$ python3 -q
>>> import numpy as np
>>> np.set_printoptions(precision=1, suppress=True, linewidth=100)
>>> def tidy(a):
...     return np.round(a, 1) + 0
... 
>>> X = np.loadtxt("block2.csv", delimiter=",")
>>> print(tidy(X))
[[ 0.7  0.4 -0.5 -0.2  0.  -0.1  0.1]
 [ 0.4  0.4  0.7  0.3  0.   0.2 -0.2]
 [-0.5  0.7  0.2 -0.3  0.  -0.2  0.2]
 [-0.2  0.3 -0.3  0.9  0.  -0.1  0.1]
 [ 0.   0.   0.   0.   1.   0.   0. ]
 [-0.1  0.2 -0.2 -0.1  0.   0.9  0.1]
 [ 0.1 -0.2  0.2  0.1  0.   0.1  0.9]]
>>> # symmetric
>>> Q, r_ = np.linalg.qr(X)
>>> print(Q.shape, r_.shape)
(7, 7) (7, 7)
>>> print(tidy(Q))
[[-0.7 -0.4 -0.5  0.2  0.   0.1  0.1]
 [-0.4 -0.4  0.7 -0.3  0.  -0.2 -0.2]
 [ 0.5 -0.7  0.2  0.3  0.   0.2  0.2]
 [ 0.2 -0.3 -0.3 -0.9  0.   0.1  0.1]
 [ 0.   0.   0.   0.  -1.   0.   0. ]
 [ 0.1 -0.2 -0.2  0.1  0.  -0.9  0.1]
 [-0.1  0.2  0.2 -0.1  0.  -0.1  0.9]]
>>> print(abs(r_[0, 0]), tidy(np.linalg.norm(X[:, 0])))
1.0 1.0
>>> print(np.trace(Q @ Q.T))
7.0
>>> print(tidy(r_))
[[-1.  0.  0.  0.  0.  0.  0.]
 [ 0. -1.  0.  0.  0.  0.  0.]
 [ 0.  0.  1.  0.  0.  0.  0.]
 [ 0.  0.  0. -1.  0.  0.  0.]
 [ 0.  0.  0.  0. -1.  0.  0.]
 [ 0.  0.  0.  0.  0. -1.  0.]
 [ 0.  0.  0.  0.  0.  0.  1.]]
>>> print(tidy(X @ X.T))
[[1. 0. 0. 0. 0. 0. 0.]
 [0. 1. 0. 0. 0. 0. 0.]
 [0. 0. 1. 0. 0. 0. 0.]
 [0. 0. 0. 1. 0. 0. 0.]
 [0. 0. 0. 0. 1. 0. 0.]
 [0. 0. 0. 0. 0. 1. 0.]
 [0. 0. 0. 0. 0. 0. 1.]]
>>> print(tidy(np.linalg.svd(X, compute_uv=False)))
[1. 1. 1. 1. 1. 1. 1.]
>>> m1 = np.loadtxt("data.csv", delimiter=",")
>>> print(m1)
[[ 2. -2.  3. -2. -1. -1.  1.  0.  1.  0.]
 [-2.  2. -2.  3. -2. -1. -1.  1.  0.  1.]
 [ 3. -2.  2. -2.  3. -2. -1. -1.  1.  0.]
 [-2.  3. -2.  2. -2.  3. -2. -1. -1.  1.]
 [-1. -2.  3. -2.  2. -2.  3. -2. -1. -1.]
 [-1. -1. -2.  3. -2.  2. -2.  3. -2. -1.]
 [ 1. -1. -1. -2.  3. -2.  2. -2.  3. -2.]
 [ 0.  1. -1. -1. -2.  3. -2.  2. -2.  3.]
 [ 1.  0.  1. -1. -1. -2.  3. -2.  2. -2.]
 [ 0.  1.  0.  1. -1. -1. -2.  3. -2.  2.]]
>>> x = np.array([-1, 4, 3, -4, 5, 4, 5, 1, -4, 5])
>>> target = m1 @ x
>>> print(target)
[ -1. -21.   0.   0.  24. -27.  -7.  22. -12.   2.]
>>> print(tidy(np.linalg.solve(m1.T, m1[3])))
[0. 0. 0. 1. 0. 0. 0. 0. 0. 0.]
>>> print(tidy(np.linalg.solve(m1, target)))
[-1.  4.  3. -4.  5.  4.  5.  1. -4.  5.]
>>> print(tidy(np.linalg.solve(m1, 5 * target)))
[ -5.  20.  15. -20.  25.  20.  25.   5. -20.  25.]
>>> rng = np.random.default_rng(4218)
>>> idx = rng.permutation(10)
>>> print(idx)
[9 4 6 3 0 1 5 2 8 7]
>>> out = m1[idx][:, idx]
>>> print(np.allclose(out, m1))
False
>>> print(np.diag(out))
[2. 2. 2. 2. 2. 2. 2. 2. 2. 2.]
>>> print(np.trace(out))
20.0
>>> print(out)
[[ 2. -1. -2.  1.  0.  1. -1.  0. -2.  3.]
 [-1.  2.  3. -2. -1. -2. -2.  3. -1. -2.]
 [-2.  3.  2. -2.  1. -1. -2. -1.  3. -2.]
 [ 1. -2. -2.  2. -2.  3.  3. -2. -1. -1.]
 [ 0. -1.  1. -2.  2. -2. -1.  3.  1.  0.]
 [ 1. -2. -1.  3. -2.  2. -1. -2.  0.  1.]
 [-1. -2. -2.  3. -1. -1.  2. -2. -2.  3.]
 [ 0.  3. -1. -2.  3. -2. -2.  2.  1. -1.]
 [-2. -1.  3. -1.  1.  0. -2.  1.  2. -2.]
 [ 3. -2. -2. -1.  0.  1.  3. -1. -2.  2.]]
>>> print(tidy(np.sort(np.abs(np.linalg.eigvals(out)))))
[ 0.3  0.9  1.2  2.5  4.   4.2  4.8  4.9  6.9 14.5]
>>> out = m1 + rng.integers(-2, 3, (10, 9)) @ rng.integers(-2, 3, (9, 10))
>>> print(out)
[[  1.  -8.  -2. -10.  12.   6.   3.  -7.   5.   3.]
 [ -6.   3.  -2.   6.  -7. -12.   2.   7.   3.  -1.]
 [ -1.  -5.  -2.   0.  13.   3.  -5.  -3.  10.   4.]
 [  2.   1.  -2.   5.   5.  11.  -4.  -8.   3.   8.]
 [ -4.   7.  -3.   1.  -2.  -6.  11.   7.   5.  -7.]
 [ -2.  -2.   2.   1. -12.  -4.  -5.   9. -10.  -6.]
 [  3.   4.  -7.  -3.   5.   5.   8.   2.   9.  -6.]
 [  2.   3.   8.   3.   0.   9.  -9.  12.  -3.   0.]
 [ -2.   2.  -3.   1.   5.   6.   0.   2.  11.  -4.]
 [  4.   1.   3.   7. -15.   1. -16.   1.  -6.  -5.]]
>>> print(tidy(np.linalg.svd(out - m1, compute_uv=False)))
[37.9 27.3 22.6 13.9 12.9 10.3  3.   2.1  0.6  0. ]
>>> A = np.load("case18.npy")
>>> print(A)
[[-2.2 -0.1  1.4  1.3 -1.   0.3  0.6]
 [ 0.2 -0.5 -1.1  0.8 -0.8 -0.9  0. ]
 [-0.6  0.8  0.6 -1.1 -0.4 -1.1 -0.2]
 [-0.3  1.1  1.  -2.4 -0.5  0.5 -0.1]
 [ 0.   1.3  0.   0.   0.2 -0.9  1.8]
 [ 0.1  1.2  0.1  0.1  0.2 -0.9  1.8]
 [ 2.1 -0.6 -1.3 -0.3 -0.7  2.2 -1.4]
 [ 0.3 -1.4  0.1  1.2 -0.4  0.2 -1.5]]
>>> P = A @ np.linalg.solve(A.T @ A, A.T)
>>> print(tidy(np.trace(P)))
7.0
>>> print(tidy(P))
[[ 1.   0.   0.   0.   0.   0.   0.   0. ]
 [ 0.   1.   0.   0.   0.   0.   0.   0. ]
 [ 0.   0.   1.   0.   0.1 -0.1  0.   0. ]
 [ 0.   0.   0.   1.  -0.1  0.1  0.   0. ]
 [ 0.   0.   0.1 -0.1  0.5  0.5  0.  -0.1]
 [ 0.   0.  -0.1  0.1  0.5  0.6  0.   0.1]
 [ 0.   0.   0.   0.   0.   0.   1.   0. ]
 [ 0.   0.   0.   0.  -0.1  0.1  0.   1. ]]
>>> print(np.allclose(P @ P, P))
True
>>> out = X / np.linalg.norm(X, axis=1, keepdims=True)
>>> cov = out @ out.T
>>> print((cov - 2 * np.eye(7)).round(6).argmax(axis=1))
[1 0 0 0 0 0 0]
>>> print(np.degrees(np.arccos(np.clip(cov[4, 6], -1, 1))))
90.0
>>> print(np.argwhere(np.triu(np.abs(cov) > 0.95, 1)))
[]
>>> print(tidy(cov[4]))
[0. 0. 0. 0. 1. 0. 0.]
>>> ev, vecs = np.linalg.eigh(X)
>>> print(tidy(ev))
[-1.  1.  1.  1.  1.  1.  1.]
>>> print(tidy(np.linalg.svd(X, compute_uv=False)))
[1. 1. 1. 1. 1. 1. 1.]
>>> print(tidy(np.linalg.eigvalsh(X @ X)))
[1. 1. 1. 1. 1. 1. 1.]
>>> print(tidy(vecs @ np.diag(ev) @ vecs.T))
[[ 0.7  0.4 -0.5 -0.2  0.  -0.1  0.1]
 [ 0.4  0.4  0.7  0.3  0.   0.2 -0.2]
 [-0.5  0.7  0.2 -0.3  0.  -0.2  0.2]
 [-0.2  0.3 -0.3  0.9  0.  -0.1  0.1]
 [ 0.   0.   0.   0.   1.   0.   0. ]
 [-0.1  0.2 -0.2 -0.1  0.   0.9  0.1]
 [ 0.1 -0.2  0.2  0.1  0.   0.1  0.9]]
>>> print(ev.sum(), tidy(np.trace(X)))
5.0 5.0
>>> print((ev > 1e-8).sum(), (ev < -1e-8).sum())
6 1
>>> print(tidy(vecs.T @ vecs))
[[1. 0. 0. 0. 0. 0. 0.]
 [0. 1. 0. 0. 0. 0. 0.]
 [0. 0. 1. 0. 0. 0. 0.]
 [0. 0. 0. 1. 0. 0. 0.]
 [0. 0. 0. 0. 1. 0. 0.]
 [0. 0. 0. 0. 0. 1. 0.]
 [0. 0. 0. 0. 0. 0. 1.]]
>>> out = A + rng.integers(-2, 3, (8, 6)) @ rng.integers(-2, 3, (6, 7))
>>> print(tidy(out))
[[ -8.2  -6.1  -7.6  -1.7  -1.    7.3   3.6]
 [ -0.8  -0.5  -6.1   5.8   1.2   0.1   1. ]
 [ -3.6   1.8   0.6  -4.1  -1.4   4.9  -0.2]
 [  1.7   8.1  -3.    8.6  -2.5  -2.5   2.9]
 [  9.    7.3   4.    3.   -5.8 -12.9   3.8]
 [ -6.9   3.2  -5.9  -7.9   4.2   9.1  -3.2]
 [ -3.9   8.4  -1.3   3.7   1.3   7.2  -5.4]
 [  3.3   5.6   7.1   9.2  -0.4   2.2  -1.5]]
>>> print(np.abs(out - A).sum(axis=1))
[34. 15. 14. 32. 42. 42. 30. 27.]
>>> print(np.linalg.matrix_rank(out - A, tol=1e-8))
6
>>> M = np.loadtxt("w.csv", delimiter=",")
>>> print(M)
[[-1.  0.  0.  0.  0.  0.  0.  0.]
 [ 0. -4.  0.  0.  0.  0.  0.  0.]
 [ 0.  0.  3.  0.  0.  0.  0.  0.]
 [ 0.  0.  0. -3.  0.  0.  0.  0.]
 [ 0.  0.  0.  0.  3.  0.  0.  0.]
 [ 0.  0.  0.  0.  0.  0.  0.  0.]
 [ 0.  0.  0.  0.  0.  0. -5.  0.]
 [ 0.  0.  0.  0.  0.  0.  0.  1.]]
>>> # splits into 8 blocks
>>> x = np.array([3, 3, 2, 2, 3, 1, -3])
>>> target = A @ x
>>> print(tidy(target))
[-6.  -4.8 -2.1 -1.1 -1.8 -1.4  5.6  2.8]
>>> print(tidy(np.linalg.pinv(A) @ A))
[[1. 0. 0. 0. 0. 0. 0.]
 [0. 1. 0. 0. 0. 0. 0.]
 [0. 0. 1. 0. 0. 0. 0.]
 [0. 0. 0. 1. 0. 0. 0.]
 [0. 0. 0. 0. 1. 0. 0.]
 [0. 0. 0. 0. 0. 1. 0.]
 [0. 0. 0. 0. 0. 0. 1.]]
>>> print(tidy(np.linalg.lstsq(A, target)[0]))
[ 3.  3.  2.  2.  3.  1. -3.]
>>> target = target + 0.1 * rng.normal(size=8)
>>> print(tidy(target))
[-5.9 -5.  -2.2 -1.2 -1.9 -1.5  5.6  3.1]
>>> beta, *_ = np.linalg.lstsq(A, target)
>>> print(tidy(A.T @ (target - A @ beta)))
[0. 0. 0. 0. 0. 0. 0.]
>>> print(tidy(np.linalg.norm(target - A @ beta)))
0.0
>>> print(beta.round())
[ 3.  3.  2.  2.  3.  1. -3.]
>>> print(tidy(beta))
[ 3.1  2.9  2.2  2.1  3.1  1.  -3. ]
>>> print([round(float(np.linalg.norm(np.linalg.solve(A.T @ A + lam * np.eye(7), A.T @ target))), 2) for lam in (0, 1, 10, 100)])
[6.87, 3.25, 1.42, 0.35]
>>> ev, vecs = np.linalg.eigh(M)
>>> print(tidy(np.linalg.svd(M, compute_uv=False)))
[5. 4. 3. 3. 3. 1. 1. 0.]
>>> print((ev > 1e-8).sum(), (ev < -1e-8).sum())
3 4
>>> print(tidy(np.linalg.eigvalsh(M @ M)))
[ 0.  1.  1.  9.  9.  9. 16. 25.]
>>> print(vecs.T @ M @ vecs)
[[-5.  0.  0.  0.  0.  0.  0.  0.]
 [ 0. -4.  0.  0.  0.  0.  0.  0.]
 [ 0.  0. -3.  0.  0.  0.  0.  0.]
 [ 0.  0.  0. -1.  0.  0.  0.  0.]
 [ 0.  0.  0.  0.  0.  0.  0.  0.]
 [ 0.  0.  0.  0.  0.  1.  0.  0.]
 [ 0.  0.  0.  0.  0.  0.  3.  0.]
 [ 0.  0.  0.  0.  0.  0.  0.  3.]]
>>> mat = np.loadtxt("mat.csv", delimiter=",")
>>> print(tidy(mat))
[[-1.   1.3 -2.5]
 [-1.   1.3 -2.5]
 [-0.2 -1.3  2.7]
 [ 0.3  1.3 -2.7]
 [ 1.1  1.3 -2.5]
 [ 1.7 -1.1  2.2]
 [-1.8 -1.1  2.1]
 [ 0.3  1.3 -2.7]
 [-1.7 -1.1  2.2]
 [ 3.   0.1 -0.3]
 [-0.3 -1.3  2.7]
 [ 1.8 -1.1  2.2]
 [ 2.  -1.   2. ]
 [-3.   0.2 -0.4]
 [ 2.9  0.3 -0.6]
 [-0.2  1.3 -2.7]
 [-3.  -0.1  0.3]
 [-1.9 -1.   2.1]
 [ 2.2  0.9 -1.8]
 [-2.7  0.6 -1.2]
 [ 1.4  1.2 -2.4]]
>>> cen = mat - mat.mean(axis=0)
>>> vecs = np.linalg.svd(cen)[2][:2]
>>> out = cen - cen @ vecs.T @ vecs
>>> print(np.linalg.norm(out, axis=1).round(6).argmax())
0
>>> print(tidy(out.std(axis=0)))
[0. 0. 0.]
>>> print(tidy(np.diag(vecs.T @ vecs)))
[1.  0.2 0.8]
>>> rk = np.linalg.matrix_rank(mat)
>>> print(rk)
2
>>> ns = np.linalg.svd(mat)[2][rk:].T
>>> print(tidy(ns[:, 0] / ns[np.abs(ns[:, 0]).round(6).argmax(), 0]))
[0.  1.  0.5]
>>> print(tidy(ns @ ns.T))
[[0.  0.  0. ]
 [0.  0.8 0.4]
 [0.  0.4 0.2]]
>>> print([int(np.linalg.matrix_rank(mat[:i])) for i in range(1, len(mat) + 1)])
[1, 2, 2, 2, 2, 2, 2, 2, 2, 2, 2, 2, 2, 2, 2, 2, 2, 2, 2, 2, 2]
>>> print(ns.shape)
(3, 1)
>>> print(tidy(mat @ ns))
[[0.]
 [0.]
 [0.]
 [0.]
 [0.]
 [0.]
 [0.]
 [0.]
 [0.]
 [0.]
 [0.]
 [0.]
 [0.]
 [0.]
 [0.]
 [0.]
 [0.]
 [0.]
 [0.]
 [0.]
 [0.]]
>>> print(np.allclose(mat @ ns, 0))
True
>>> print(np.linalg.matrix_rank(M - M[0, 0] * np.eye(8)))
7
>>> try:
...     np.linalg.inv(M)
... except np.linalg.LinAlgError as e:
...     print(e)
... 
Singular matrix
>>> left, sigma, Vt = np.linalg.svd(mat)
>>> vecs = Vt[:(sigma > 1e-8).sum()]
>>> x = mat[13] + -1 * mat[12] + rng.integers(2) * np.eye(3)[2]
>>> print(tidy(x))
[-5.   1.2 -2.4]
>>> print(tidy(vecs.T @ vecs))
[[ 1.   0.   0. ]
 [ 0.   0.2 -0.4]
 [ 0.  -0.4  0.8]]
>>> print(tidy(np.diag(vecs.T @ vecs)))
[1.  0.2 0.8]
>>> print(tidy(np.linalg.norm(x - vecs.T @ vecs @ x)))
0.0
>>> K = np.load("arr.npy")
>>> print(K)
[[-2.9 -2.9 -2.1 -0.9 -1.1 -2. ]
 [-3.  -3.  -2.  -1.  -0.9 -2. ]
 [-3.  -3.1 -1.9 -1.1 -1.  -1.8]
 [-2.9 -3.  -2.1 -1.2 -0.9 -1.9]
 [-3.2 -3.  -1.9 -0.9 -1.  -2. ]
 [-3.  -2.8 -1.9 -0.9 -0.9 -1.9]
 [-3.1 -2.9 -2.  -1.2 -1.  -1.9]
 [-3.  -2.9 -2.  -1.  -0.9 -2. ]
 [-3.1 -3.  -2.  -0.9 -0.9 -2. ]
 [ 1.1  1.9 -2.1 -2.   0.9  2. ]
 [ 1.2  2.  -1.9 -2.   1.   2. ]
 [ 0.9  2.  -2.1 -2.1  1.1  2. ]
 [ 1.1  2.1 -2.  -2.   1.   2. ]
 [ 1.2  2.2 -1.9 -1.9  1.   1.9]
 [ 1.   2.  -1.9 -2.   0.9  1.9]
 [ 1.   2.  -1.9 -2.1  1.2  2.1]
 [ 1.   2.  -2.  -2.1  0.9  1.8]
 [ 0.7  2.  -2.  -2.   0.9  2. ]]
>>> d = np.linalg.norm(K[:, None] - K[None], axis=-1)
>>> print(np.flatnonzero(d[6] < d.mean() / 2))
[0 1 2 3 4 5 6 7 8]
>>> print(tidy(np.linalg.norm(K, axis=1)))
[5.2 5.3 5.3 5.3 5.4 5.1 5.3 5.2 5.3 4.2 4.2 4.3 4.3 4.3 4.1 4.3 4.2 4.2]
>>> print(d[6].round(6).argsort(kind="stable")[:4])
[6 3 7 1]
>>> print((d + 1e9 * np.eye(18)).round(6).argmin(axis=1))
[ 7  7  1  1  8  7  3  1  1 12 12 15 10 12 16 11 14 11]
>>> print(np.linalg.matrix_rank(d ** 2))
8
>>> print(tidy(d[6]))
[0.4 0.3 0.3 0.3 0.4 0.4 0.  0.3 0.3 7.8 7.9 7.8 7.9 8.  7.7 7.9 7.7 7.6]
>>> print(d.shape)
(18, 18)
>>> print(tidy(d[:5, :5]))
[[0.  0.3 0.4 0.4 0.4]
 [0.3 0.  0.3 0.3 0.3]
 [0.4 0.3 0.  0.3 0.4]
 [0.4 0.3 0.3 0.  0.5]
 [0.4 0.3 0.4 0.5 0. ]]
>>> E = np.loadtxt("out10.csv", delimiter=",")
>>> print(E)
[[ 2.  0. -3. -3.  0.  2. -3. -2. -1.]
 [ 3. -1.  0.  3.  1.  3. -3. -2.  1.]
 [ 2.  3.  1. -3. -3.  1.  0.  3. -3.]
 [-2.  1. -2. -2. -3. -1.  1. -3. -1.]
 [ 1.  1. -3. -2.  2.  1.  0. -2. -3.]
 [ 0.  3. -3. -2.  2. -3.  3.  3.  2.]
 [ 0.  2. -3. -3. -1.  3.  1. -3. -3.]
 [ 0. -1.  2.  3. -2. -1. -3.  2.  2.]
 [-1.  1. -3. -6. -1. -1.  0.  0. -2.]]
>>> cov = E.T @ E
>>> print((E @ E.T).shape)
(9, 9)
>>> print(np.allclose(cov, cov.T))
True
>>> print(np.diag(cov))
[23. 27. 54. 93. 33. 36. 38. 52. 42.]
>>> print(tidy(np.linalg.eigvalsh(cov)[::-1]))
[181.3  95.   49.1  36.6  21.8  10.3   2.9   1.    0. ]
>>> print(np.linalg.matrix_rank(cov))
8
>>> print(cov)
[[ 23.   1.   0.   5.   6.  19. -17.   0.  -4.]
 [  1.  27. -22. -37.  -6.  -3.  18.   7. -18.]
 [  0. -22.  54.  55.  -7.  -5. -11.  25.  24.]
 [  5. -37.  55.  93.  13.   0. -20.  10.  46.]
 [  6.  -6.  -7.  13.  33.  -1.   5.  -1.  12.]
 [ 19.  -3.  -5.   0.  -1.  36. -19. -26. -19.]
 [-17.  18. -11. -20.   5. -19.  38.   9.  -4.]
 [  0.   7.  25.  10.  -1. -26.   9.  52.  19.]
 [ -4. -18.  24.  46.  12. -19.  -4.  19.  42.]]
